$ ipython --no-banner

In [1]: import numpy as np

In [2]: np.set_printoptions(precision=1, suppress=True, linewidth=100, legacy="1.25")

In [3]: W0 = np.loadtxt("mat.csv", delimiter=",")

In [4]: W0
Out[4]: 
array([[5., 9., 9.],
       [9., 5., 9.],
       [9., 9., 5.]])

In [5]: np.round(np.linalg.eigvalsh(W0).min(), 1)
Out[5]: -4.0

In [6]: [round(float(np.linalg.det(W0[:i, :i])), 2) + 0 for i in range(1, 4)]
Out[6]: [5.0, -56.0, 368.0]

In [7]: np.all(np.linalg.eigvalsh(W0) > 0)
Out[7]: False

In [8]: P = np.triu(np.array([[0, 0, 0], [0, 1, 1], [0, 0, 1]]), 1) + np.eye(3)

In [9]: out = P @ W0 @ np.linalg.inv(P)

In [10]: np.trace(out), np.trace(W0)
Out[10]: (15.0, 15.0)

In [11]: out
Out[11]: 
array([[ 5.,  9.,  0.],
       [18., 14.,  0.],
       [ 9.,  9., -4.]])

In [12]: P @ W0 - W0 @ P
Out[12]: 
array([[ 0.,  0., -9.],
       [ 9.,  9.,  0.],
       [ 0.,  0., -9.]])

In [13]: round(np.linalg.det(out), 1)
Out[13]: 368.0

In [14]: t3 = np.stack([W0, 4 * W0, W0[::-1]])

In [15]: np.linalg.matrix_rank(t3.reshape(3, -1))
Out[15]: 2

In [16]: t3.shape
Out[16]: (3, 3, 3)

In [17]: np.linalg.norm(t3, axis=(1, 2))
Out[17]: array([23.7, 94.7, 23.7])

In [18]: np.linalg.det(t3)
Out[18]: array([  368., 23552.,  -368.])

In [19]: t3.sum(axis=0)
Out[19]: 
array([[34., 54., 50.],
       [54., 30., 54.],
       [50., 54., 34.]])

In [20]: rng = np.random.default_rng(230)

In [21]: lab = rng.permutation(3)

In [22]: lab
Out[22]: array([1, 2, 0])

In [23]: out = W0[lab][:, lab]

In [24]: np.trace(out)
Out[24]: 15.0

In [25]: out
Out[25]: 
array([[5., 9., 9.],
       [9., 5., 9.],
       [9., 9., 5.]])

In [26]: np.diag(out)
Out[26]: array([5., 5., 5.])

In [27]: out = W0 / np.sqrt((W0 ** 2).mean(axis=1, keepdims=True))

In [28]: W0 - W0.mean(axis=1, keepdims=True)
Out[28]: 
array([[-2.7,  1.3,  1.3],
       [ 1.3, -2.7,  1.3],
       [ 1.3,  1.3, -2.7]])

In [29]: np.linalg.matrix_rank(out) == np.linalg.matrix_rank(W0)
Out[29]: True

In [30]: data = np.loadtxt("dump.csv", delimiter=",")

In [31]: data
Out[31]: 
array([[ 3., -3.,  5.],
       [ 0.,  0., -1.],
       [-5., -5.,  2.],
       [-1., -1., -2.],
       [ 5.,  5., -1.],
       [-5.,  4.,  2.],
       [ 4.,  5., -2.],
       [ 3., -3.,  8.]])

In [32]: np.allclose(W0 @ W0.T, W0.T @ W0)
Out[32]: True

In [33]: np.sort(np.abs(np.fft.fft(W0[0]))), np.sort(np.linalg.svd(W0, compute_uv=False))
Out[33]: (array([ 4.,  4., 23.]), array([ 4.,  4., 23.]))

In [34]: np.fft.fft(W0[0])
Out[34]: array([23.+0.j, -4.+0.j, -4.+0.j])

In [35]: (W0 @ W0)[0]
Out[35]: array([187., 171., 171.])

In [36]: P = data @ np.linalg.solve(data.T @ data, data.T)

In [37]: np.round(P @ data[:, 0], 1) + 0
Out[37]: array([ 3.,  0., -5., -1.,  5., -5.,  4.,  3.])

In [38]: np.round(np.diag(P), 1) + 0
Out[38]: array([0.3, 0. , 0.4, 0.1, 0.4, 0.9, 0.3, 0.7])

In [39]: vec = np.array([3, 2, 7])

In [40]: h = np.maximum(data @ vec, 0)

In [41]: np.tanh(data @ vec)
Out[41]: array([ 1., -1., -1., -1.,  1.,  1.,  1.,  1.])

In [42]: h
Out[42]: array([38.,  0.,  0.,  0., 18.,  7.,  8., 59.])

In [43]: np.maximum(data @ (3 * vec), 0)
Out[43]: array([114.,   0.,   0.,   0.,  54.,  21.,  24., 177.])

In [44]: data.T @ h
Out[44]: array([ 378., -133.,  642.])

In [45]: np.flatnonzero(h > 1e-9)
Out[45]: array([0, 4, 5, 6, 7])

In [46]: data * (h > 1e-9)[:, None]
Out[46]: 
array([[ 3., -3.,  5.],
       [ 0.,  0., -0.],
       [-0., -0.,  0.],
       [-0., -0., -0.],
       [ 5.,  5., -1.],
       [-5.,  4.,  2.],
       [ 4.,  5., -2.],
       [ 3., -3.,  8.]])

In [47]: t3 = np.stack([data, 2 * data, data[::-1]])

In [48]: np.linalg.norm(t3, axis=(1, 2))
Out[48]: array([18.1, 36.2, 18.1])

In [49]: np.linalg.matrix_rank(t3)
Out[49]: array([3, 3, 3])

In [50]: t3.sum(axis=0)
Out[50]: 
array([[ 12., -12.,  23.],
       [  4.,   5.,  -5.],
       [-20., -11.,   8.],
       [  2.,   2.,  -7.],
       [ 14.,  14.,  -5.],
       [-20.,   7.,   8.],
       [ 12.,  15.,  -7.],
       [ 12., -12.,  29.]])

In [51]: E = np.loadtxt("case18.csv", delimiter=",")

In [52]: E
Out[52]: 
array([[ 0.,  0.,  0.,  3.,  0.],
       [ 0., -5.,  0.,  0.,  0.],
       [ 0.,  0., -7.,  0.,  0.],
       [ 0.,  0.,  0.,  0.,  0.],
       [-9.,  0.,  0.,  0.,  0.]])

In [53]: np.linalg.cond(E) > 100
Out[53]: True

In [54]: np.argsort(-np.linalg.norm(E, axis=0).round(6), kind="stable")[:3]
Out[54]: array([0, 2, 1])

In [55]: round(float(np.linalg.norm(E, 2) / np.linalg.norm(E)), 1)
Out[55]: 0.7

In [56]: [round(float(x), 1) for x in np.linalg.svd(E, compute_uv=False)[:3]]
Out[56]: [9.0, 7.0, 5.0]

In [57]: E @ E.T
Out[57]: 
array([[ 9.,  0.,  0.,  0.,  0.],
       [ 0., 25.,  0.,  0.,  0.],
       [ 0.,  0., 49.,  0.,  0.],
       [ 0.,  0.,  0.,  0.,  0.],
       [ 0.,  0.,  0.,  0., 81.]])

In [58]: E[:, 4] @ E[:, 2]
Out[58]: 0.0

In [59]: left, sv, vt = np.linalg.svd(E)

In [60]: sv
Out[60]: array([9., 7., 5., 3., 0.])

In [61]: np.argmax(sv[:-1] / (sv[1:] + 1e-6)) + 1
Out[61]: 4

In [62]: out = left[:, :4] @ np.diag(sv[:4]) @ vt[:4]

In [63]: np.abs(E - out).max()
Out[63]: 0.0

In [64]: round(np.linalg.norm(E - out) / np.linalg.norm(E), 1)
Out[64]: 0.0

In [65]: np.linalg.matrix_rank(E, rtol=0.05)
Out[65]: 4

In [66]: out
Out[66]: 
array([[ 0.,  0.,  0.,  3.,  0.],
       [ 0., -5.,  0.,  0.,  0.],
       [ 0.,  0., -7.,  0.,  0.],
       [ 0.,  0.,  0.,  0.,  0.],
       [-9.,  0.,  0.,  0.,  0.]])

In [67]: mat = np.load("sample17.npy")

In [68]: mat
Out[68]: 
array([[ 0,  3,  4,  3, -3, -4,  3, -3],
       [ 0,  0, -5, -4,  0,  0,  5,  1],
       [ 0,  0,  0,  1, -3,  1,  3,  0],
       [ 0,  0,  0,  0,  4,  0, -3,  3],
       [ 0,  0,  0,  0,  0,  2, -5,  4],
       [ 0,  0,  0,  0,  0,  0, -1,  1],
       [ 0,  0,  0,  0,  0,  0,  0,  4],
       [ 0,  0,  0,  0,  0,  0,  0,  0]])

In [69]: f = np.array([-2, -3, -1])

In [70]: np.cross(mat[0, :3], mat[7, :3])
Out[70]: array([0, 0, 0])

In [71]: np.convolve(mat[0], f)
Out[71]: array([  0,  -6, -17, -21,  -7,  14,   9,   1,   6,   3])

In [72]: np.correlate(mat[0], mat[7], "full")
Out[72]: array([0, 0, 0, 0, 0, 0, 0, 0, 0, 0, 0, 0, 0, 0, 0])

In [73]: vec = np.array([9, 5, -6, -6, -1, 9, 4, 1])

In [74]: h = np.maximum(mat @ vec, 0)

In [75]: np.maximum(mat @ (3 * vec), 0)
Out[75]: array([  0, 225,  54,   0,   6,   0,  12,   0])

In [76]: h
Out[76]: array([ 0, 75, 18,  0,  2,  0,  4,  0])

In [77]: np.flatnonzero(h > 1e-9)
Out[77]: array([1, 2, 4, 6])

In [78]: np.tanh(mat @ vec)
Out[78]: array([-1.,  1.,  1., -1.,  1., -1.,  1.,  0.])

In [79]: mat.T @ h
Out[79]: array([   0,    0, -375, -282,  -54,   22,  419,   99])

In [80]: A = np.load("m.npy")

In [81]: A
Out[81]: 
array([[ 0.,  0.,  0.,  0.,  0.,  0., -2.],
       [ 0.,  0.,  0.,  0.,  0., -2., -2.],
       [ 0.,  0.,  0.,  0.,  0.,  0.,  1.],
       [ 0.,  0.,  0.,  0.,  0.,  1.,  2.],
       [ 0.,  0.,  0.,  0.,  0.,  1.,  1.],
       [ 0., -2.,  0.,  1.,  1.,  0.,  0.],
       [-2., -2.,  1.,  2.,  1.,  0.,  0.]])

In [82]: out = A / np.sqrt((A ** 2).mean(axis=1, keepdims=True))

In [83]: out[0]
Out[83]: array([ 0. ,  0. ,  0. ,  0. ,  0. ,  0. , -2.6])

In [84]: A - A.mean(axis=1, keepdims=True)
Out[84]: 
array([[ 0.3,  0.3,  0.3,  0.3,  0.3,  0.3, -1.7],
       [ 0.6,  0.6,  0.6,  0.6,  0.6, -1.4, -1.4],
       [-0.1, -0.1, -0.1, -0.1, -0.1, -0.1,  0.9],
       [-0.4, -0.4, -0.4, -0.4, -0.4,  0.6,  1.6],
       [-0.3, -0.3, -0.3, -0.3, -0.3,  0.7,  0.7],
       [ 0. , -2. ,  0. ,  1. ,  1. ,  0. ,  0. ],
       [-2. , -2. ,  1. ,  2. ,  1. ,  0. ,  0. ]])

In [85]: r = np.linalg.matrix_rank(A)

In [86]: r
Out[86]: 4

In [87]: ns = np.linalg.svd(A)[2][r:].T

In [88]: np.round(ns @ ns.T, 1) + 0
Out[88]: 
array([[ 0.3,  0.1,  0.3,  0.3, -0.1,  0. ,  0. ],
       [ 0.1,  0.3, -0.1,  0.3,  0.3,  0. ,  0. ],
       [ 0.3, -0.1,  0.8, -0.1,  0. ,  0. ,  0. ],
       [ 0.3,  0.3, -0.1,  0.7, -0.1,  0. ,  0. ],
       [-0.1,  0.3,  0. , -0.1,  0.8,  0. ,  0. ],
       [ 0. ,  0. ,  0. ,  0. ,  0. ,  0. ,  0. ],
       [ 0. ,  0. ,  0. ,  0. ,  0. ,  0. ,  0. ]])

In [89]: [int(np.linalg.matrix_rank(A[:, :j + 1])) for j in range(7)]
Out[89]: [1, 2, 2, 2, 2, 3, 4]

In [90]: m1 = np.loadtxt("test17.csv", delimiter=",")

In [91]: m1
Out[91]: 
array([[ 3.,  0.,  2.,  1.],
       [ 4.,  2.,  4.,  3.],
       [ 6.,  4.,  5.,  6.],
       [ 6.,  6.,  6.,  7.],
       [ 9.,  9.,  7., 10.],
       [11., 11., 10., 13.],
       [14., 14., 10., 14.],
       [15., 16., 10., 14.],
       [15., 17., 10., 15.],
       [17., 17., 10., 16.],
       [17., 20., 10., 16.],
       [18., 23., 10., 18.],
       [18., 23., 11., 20.],
       [18., 25., 13., 20.],
       [21., 28., 16., 22.],
       [23., 28., 16., 22.],
       [23., 28., 16., 23.],
       [26., 28., 16., 25.],
       [28., 31., 17., 25.],
       [28., 33., 19., 26.],
       [31., 34., 21., 29.],
       [34., 35., 23., 29.],
       [36., 36., 23., 29.]])

In [92]: Xs = m1 - m1.mean(axis=0)

In [93]: left, sv, vt = np.linalg.svd(Xs, full_matrices=False)

In [94]: sv
Out[94]: array([82.5,  8.6,  4.7,  3.7])

In [95]: np.searchsorted(np.cumsum(sv ** 2) / (sv ** 2).sum(), 0.9) + 1
Out[95]: 1

In [96]: np.round(Xs.mean(axis=0), 1) + 0
Out[96]: array([0., 0., 0., 0.])
